% python3 -q
>>> import numpy as np
>>> np.set_printoptions(precision=1, suppress=True, linewidth=140, legacy="1.25")
>>> data = np.array([[0.2, 1.1, -0.8, -0.5],
...     [0.1, 0.5, -0.5, 0.4],
...     [-1.0, -2.2, -1.1, -0.8],
...     [0.0, -0.5, 1.0, 0.4],
...     [-0.8, -1.2, 0.5, -0.5],
...     [0.2, 0.3, 0.2, 1.3],
...     [1.2, 1.0, -0.9, 0.5],
...     [0.5, 0.0, 1.5, -0.5],
...     [0.9, 0.0, -0.7, -0.6],
...     [1.3, 2.0, -0.1, -0.4],
...     [0.0, 1.3, -0.2, 1.2],
...     [1.2, 0.3, 0.5, 0.9],
...     [0.1, 0.7, 1.1, 0.0]])
>>> data
array([[ 0.2,  1.1, -0.8, -0.5],
       [ 0.1,  0.5, -0.5,  0.4],
       [-1. , -2.2, -1.1, -0.8],
       [ 0. , -0.5,  1. ,  0.4],
       [-0.8, -1.2,  0.5, -0.5],
       [ 0.2,  0.3,  0.2,  1.3],
       [ 1.2,  1. , -0.9,  0.5],
       [ 0.5,  0. ,  1.5, -0.5],
       [ 0.9,  0. , -0.7, -0.6],
       [ 1.3,  2. , -0.1, -0.4],
       [ 0. ,  1.3, -0.2,  1.2],
       [ 1.2,  0.3,  0.5,  0.9],
       [ 0.1,  0.7,  1.1,  0. ]])
>>> cov = np.cov(data, rowvar=False)
>>> cov.shape
(4, 4)
>>> np.round(np.polyfit(data[:, 3], data[:, 2], 1), 1) + 0
array([0.1, 0. ])
>>> np.round(np.corrcoef(data.T), 1) + 0
array([[1. , 0.7, 0. , 0.2],
       [0.7, 1. , 0. , 0.4],
       [0. , 0. , 1. , 0.1],
       [0.2, 0.4, 0.1, 1. ]])
>>> data.std(axis=0)
array([0.7, 1.1, 0.8, 0.7])
>>> np.median(data, axis=0)
array([ 0.2,  0.3, -0.1,  0. ])
>>> np.linalg.eigvalsh(cov)[::-1]
array([1.6, 0.7, 0.4, 0.2])
